% ipython --no-banner

In [1]: import numpy as np

In [2]: from numpy import linalg as LA

In [3]: np.set_printoptions(precision=3, suppress=True, linewidth=100, sign=" ")

In [4]: rnd = lambda a: np.round(a, 3) + 0

In [5]: K = np.tril(np.array([[1, -1, 2], [1, 1, 0], [2, 2, -1]]), -1) + np.eye(3, dtype=int)

In [6]: K
Out[6]: 
array([[ 1,  0,  0],
       [ 1,  1,  0],
       [ 2,  2,  1]])

In [7]: # triangular

In [8]: K.shape
Out[8]: (3, 3)

In [9]: rnd(K.mean(axis=0))
Out[9]: array([ 1.333,  1.   ,  0.333])

In [10]: K - K[0]
Out[10]: 
array([[ 0,  0,  0],
       [ 0,  1,  0],
       [ 1,  2,  1]])

In [11]: q, V = LA.qr(K[:, :1])[0], LA.qr(K[:, 1:])[0]

In [12]: s = LA.svd(q.T @ V, compute_uv=False)

In [13]: rnd(np.degrees(np.arccos(s.clip(0, 1))))
Out[13]: array([ 24.095])

In [14]: K @ K
Out[14]: 
array([[ 1,  0,  0],
       [ 2,  1,  0],
       [ 6,  4,  1]])

In [15]: np.prod(np.diag(K)), rnd(LA.det(K))
Out[15]: (np.int64(1), np.float64(1.0))

In [16]: [int(LA.matrix_rank(LA.matrix_power(K, p))) for p in range(1, 4)]
Out[16]: [3, 3, 3]

In [17]: LA.matrix_power(K - np.diag(np.diag(K)), 3)
Out[17]: 
array([[ 0,  0,  0],
       [ 0,  0,  0],
       [ 0,  0,  0]])

In [18]: x0 = np.array([0, -2, 1])

In [19]: h1 = np.maximum(K @ x0, 0)

In [20]: K.T @ h1
Out[20]: array([ 0,  0,  0])

In [21]: rnd(np.tanh(K @ x0))
Out[21]: array([ 0.   , -0.964, -0.995])

In [22]: np.maximum(K @ x0, 0) - np.maximum(-K @ x0, 0)
Out[22]: array([ 0, -2, -3])

In [23]: np.flatnonzero(h1 > 1e-9)
Out[23]: array([], dtype=int64)

In [24]: arr = np.load("x.npy")

In [25]: arr
Out[25]: 
array([[-1,  0, -2,  0],
       [ 0,  0,  1, -1],
       [ 0,  0,  0,  0],
       [ 0,  0,  0, -1]])

In [26]: # rows and columns are dependent

In [27]: W = np.array([[3, 2, -1, 0, 3, 0],
    ...:     [1, -2, 2, 3, 1, 2],
    ...:     [-2, -2, 3, 2, -2, 0],
    ...:     [2, 0, -2, 1, -2, -3]])

In [28]: c = np.array([1, 3, 3, 3, 0, 0])

In [29]: H = np.maximum(arr @ W + c, 0)

In [30]: (H > 0).mean(axis=0)
Out[30]: array([ 0.5 ,  1.  ,  0.75,  0.75,  0.5 ,  0.5 ])

In [31]: W2 = np.array([[3, 1, 1], [1, 3, 1], [2, 0, 1], [1, 2, 0], [1, 1, 2], [3, 1, 2]])

In [32]: W @ W2
Out[32]: 
array([[ 12,  12,  10],
       [ 15,   4,   7],
       [ -2,  -6,  -5],
       [ -8,  -1, -10]])

In [33]: C2 = arr.T @ arr

In [34]: np.diag(C2)
Out[34]: array([ 1,  0,  5,  2])

In [35]: LA.matrix_rank(C2)
Out[35]: np.int64(3)

In [36]: ang = np.radians(45)

In [37]: Rm = np.eye(4)

In [38]: Rm[0, 0] = Rm[3, 3] = np.cos(ang)

In [39]: Rm[0, 3], Rm[3, 0] = -np.sin(ang), np.sin(ang)

In [40]: rnd(Rm)
Out[40]: 
array([[ 0.707,  0.   ,  0.   , -0.707],
       [ 0.   ,  1.   ,  0.   ,  0.   ],
       [ 0.   ,  0.   ,  1.   ,  0.   ],
       [ 0.707,  0.   ,  0.   ,  0.707]])

In [41]: other = arr @ Rm.T

In [42]: rnd(np.abs(other - arr).max(axis=0))
Out[42]: array([ 0.707,  0.   ,  0.   ,  0.707])

In [43]: U, s, Vh = LA.svd(arr)

In [44]: rnd(s)
Out[44]: array([ 2.458,  1.368,  0.297,  0.   ])

In [45]: other = U[:, :3] @ np.diag(s[:3]) @ Vh[:3]

In [46]: LA.matrix_rank(arr, rtol=0.05)
Out[46]: np.int64(3)

In [47]: rnd(LA.norm(arr - other) / LA.norm(arr))
Out[47]: np.float64(0.0)

In [48]: LA.matrix_rank(other)
Out[48]: np.int64(3)

In [49]: mat = np.load("data.npy")

In [50]: mat
Out[50]: 
array([[-10,  10,  15,   8,  -8, -12],
       [ 10,   5,   5,  -8,  -4,  -4],
       [-15, -10,  15,  12,   8, -12],
       [ -6,   6,   9,   8,  -8, -12],
       [  6,   3,   3,  -8,  -4,  -4],
       [ -9,  -6,   9,  12,   8, -12]])

In [51]: np.allclose(mat @ mat.T, mat.T @ mat)
Out[51]: False

In [52]: rnd(np.abs(LA.eigvals(mat)).max())
Out[52]: np.float64(12.046)

In [53]: np.allclose(mat, mat.T)
Out[53]: False

In [54]: np.trace(mat)
Out[54]: np.int64(2)

In [55]: u = np.array([1, 5, 9])

In [56]: np.array([np.convolve(row, u, "same") for row in mat])
Out[56]: 
array([[ -40,  -25,  173,  167,   20, -132],
       [  55,  120,   62,    1,  -96,  -56],
       [ -85, -170,   -3,  203,  136,   12],
       [ -24,  -15,  107,  113,   20, -132],
       [  33,   72,   34,  -17,  -96,  -56],
       [ -51, -102,    3,  149,  136,   12]])

In [57]: np.cross(mat[1, :3], mat[0, :3])
Out[57]: array([  25, -200,  150])

In [58]: other = mat / LA.norm(mat, axis=1, keepdims=True)

In [59]: C2 = other @ other.T

In [60]: np.argwhere(np.triu(np.abs(C2) > 0.95, 1))
Out[60]: 
array([[ 0,  3],
       [ 1,  4],
       [ 2,  5]])

In [61]: rnd(C2)
Out[61]: 
array([[ 1.   ,  0.099,  0.569,  0.968,  0.096,  0.551],
       [ 0.099,  1.   , -0.435,  0.096,  0.968, -0.421],
       [ 0.569, -0.435,  1.   ,  0.551, -0.421,  0.968],
       [ 0.968,  0.096,  0.551,  1.   ,  0.099,  0.569],
       [ 0.096,  0.968, -0.421,  0.099,  1.   , -0.435],
       [ 0.551, -0.421,  0.968,  0.569, -0.435,  1.   ]])

In [62]: (np.abs(C2) > 0.9).astype(int)
Out[62]: 
array([[ 1,  0,  0,  1,  0,  0],
       [ 0,  1,  0,  0,  1,  0],
       [ 0,  0,  1,  0,  0,  1],
       [ 1,  0,  0,  1,  0,  0],
       [ 0,  1,  0,  0,  1,  0],
       [ 0,  0,  1,  0,  0,  1]])

In [63]: rnd(LA.norm(other, axis=1))
Out[63]: array([ 1.,  1.,  1.,  1.,  1.,  1.])

In [64]: m1 = np.array([[-6, 0, 0, 0], [8, 1, 0, 0], [-7, -4, -6, 0], [6, -2, 2, 9]])

In [65]: m1
Out[65]: 
array([[-6,  0,  0,  0],
       [ 8,  1,  0,  0],
       [-7, -4, -6,  0],
       [ 6, -2,  2,  9]])

In [66]: U, s, Vh = LA.svd(m1)

In [67]: rnd(s)
Out[67]: array([ 15.081,   8.541,   5.137,   0.49 ])

In [68]: other = U[:, :3] @ np.diag(s[:3]) @ Vh[:3]

In [69]: LA.matrix_rank(m1, rtol=0.05)
Out[69]: np.int64(3)

In [70]: rnd(LA.norm(m1 - other) / LA.norm(m1))
Out[70]: np.float64(0.027)

In [71]: rnd(LA.norm(m1 - other, 2)), rnd(s[3])
Out[71]: (np.float64(0.49), np.float64(0.49))

In [72]: C2 = m1.T @ m1

In [73]: np.allclose(C2, C2.T)
Out[73]: True

In [74]: np.diag(C2)
Out[74]: array([ 185,   21,   40,   81])

In [75]: LA.matrix_rank(C2)
Out[75]: np.int64(4)

In [76]: other = np.array([[-3]])

In [77]: W2 = np.array([[3, -1], [-3, -1]])

In [78]: E = np.block([[other, np.array([[7, -1]])], [np.zeros((2, 1)), W2]])

In [79]: E
Out[79]: 
array([[-3.,  7., -1.],
       [ 0.,  3., -1.],
       [ 0., -3., -1.]])

In [80]: U, s, Vh = LA.svd(E, full_matrices=False)

In [81]: U.shape, s.shape, Vh.shape
Out[81]: ((3, 3), (3,), (3, 3))

In [82]: rnd(np.cumsum(s ** 2) / np.sum(s ** 2))
Out[82]: array([ 0.944,  0.981,  1.   ])

In [83]: rnd(s)
Out[83]: array([ 8.638,  1.699,  1.226])

In [84]: rnd(np.abs(Vh[0]))
Out[84]: array([ 0.308,  0.946,  0.105])

In [85]: rnd(U.T @ U)
Out[85]: 
array([[ 1.,  0.,  0.],
       [ 0.,  1.,  0.],
       [ 0.,  0.,  1.]])

In [86]: other = LA.inv(E)

In [87]: rnd(LA.inv(other))
Out[87]: 
array([[-3.,  7., -1.],
       [ 0.,  3., -1.],
       [ 0., -3., -1.]])

In [88]: rnd(LA.det(E) * LA.det(other))
Out[88]: np.float64(1.0)

In [89]: rnd(LA.det(E) * other)
Out[89]: 
array([[-6., 10., -4.],
       [ 0.,  3., -3.],
       [ 0., -9., -9.]])

In [90]: rnd(other)
Out[90]: 
array([[-0.333,  0.556, -0.222],
       [ 0.   ,  0.167, -0.167],
       [ 0.   , -0.5  , -0.5  ]])

In [91]: u = np.array([-1, -4, 5])

In [92]: F = np.array([np.roll(u, i) for i in range(3)])

In [93]: F
Out[93]: 
array([[-1, -4,  5],
       [ 5, -1, -4],
       [-4,  5, -1]])

In [94]: # rows and columns are dependent

In [95]: np.allclose(F, F.T)
Out[95]: False

In [96]: np.allclose(F @ F.T, F.T @ F)
Out[96]: True

In [97]: rnd(np.sort(np.abs(LA.eigvals(F))))
Out[97]: array([ 0.   ,  7.937,  7.937])

In [98]: LA.matrix_power(F, 3)
Out[98]: 
array([[ 180,  153, -333],
       [-333,  180,  153],
       [ 153, -333,  180]])

In [99]: F @ F
Out[99]: 
array([[-39,  33,   6],
       [  6, -39,  33],
       [ 33,   6, -39]])

In [100]: rnd(LA.det(F))
Out[100]: np.float64(0.0)

In [101]: rnd(np.abs(LA.eigvals(F)).max())
Out[101]: np.float64(7.937)

In [102]: LA.matrix_rank(arr, rtol=0.1)
Out[102]: np.int64(3)

In [103]: rnd(LA.norm(arr, 2) / LA.norm(arr))
Out[103]: np.float64(0.869)

In [104]: LA.cond(arr) > 100
Out[104]: np.True_

In [105]: U, s, Vh = LA.svd(F)

In [106]: rnd(s)
Out[106]: array([ 7.937,  7.937,  0.   ])

In [107]: other = U[:, :2] @ np.diag(s[:2]) @ Vh[:2]

In [108]: LA.matrix_rank(F, rtol=0.05)
Out[108]: np.int64(2)

In [109]: rnd(np.abs(F - other).max())
Out[109]: np.float64(0.0)

In [110]: rnd(LA.norm(F - other, 2)), rnd(s[2])
Out[110]: (np.float64(0.0), np.float64(0.0))

In [111]: rnd(LA.norm(F - other) / LA.norm(F))
Out[111]: np.float64(0.0)

In [112]: W = np.array([[1, 3, 1, 3, 0, 2], [0, 0, 0, 3, 2, 2], [1, 0, 3, 1, 1, 2]])

In [113]: c = np.array([2, 2, -2, 2, -3, -1])

In [114]: H = np.maximum(F @ W + c, 0)

In [115]: H
Out[115]: 
array([[  6,   0,  12,   0,   0,   0],
       [  3,  17,   0,  10,   0,   0],
       [  0,   0,   0,   4,   6,   0]])

In [116]: W2 = np.array([[3, -2, -1], [3, 3, 3], [2, 1, 2], [2, 2, 3], [2, 1, 1], [3, -1, -3]])

In [117]: H @ W2
Out[117]: 
array([[ 42,   0,  18],
       [ 80,  65,  78],
       [ 20,  14,  18]])

In [118]: J = np.load("test14.npy")

In [119]: J
Out[119]: 
array([[-4, -4, -2],
       [ 2,  2,  1]])

In [120]: x0 = np.array([2, 4, -1])

In [121]: h1 = np.maximum(J @ x0, 0)

In [122]: rnd(np.tanh(J @ x0))
Out[122]: array([-1.,  1.])

In [123]: h1
Out[123]: array([  0,  11])

In [124]: J * (h1 > 1e-9)[:, None]
Out[124]: 
array([[ 0,  0,  0],
       [ 2,  2,  1]])

In [125]: other = J / LA.norm(J, axis=1, keepdims=True)

In [126]: C2 = other @ other.T

In [127]: rnd(C2)
Out[127]: 
array([[ 1., -1.],
       [-1.,  1.]])

In [128]: rnd(LA.norm(other, axis=1))
Out[128]: array([ 1.,  1.])

In [129]: (np.abs(C2) > 0.9).astype(int)
Out[129]: 
array([[ 1,  1],
       [ 1,  1]])

In [130]: np.argwhere(np.triu(np.abs(C2) > 0.95, 1))
Out[130]: array([[ 0,  1]])

In [131]: rnd(np.degrees(np.arccos(np.clip(C2[0, 1], -1, 1))))
Out[131]: np.float64(180.0)
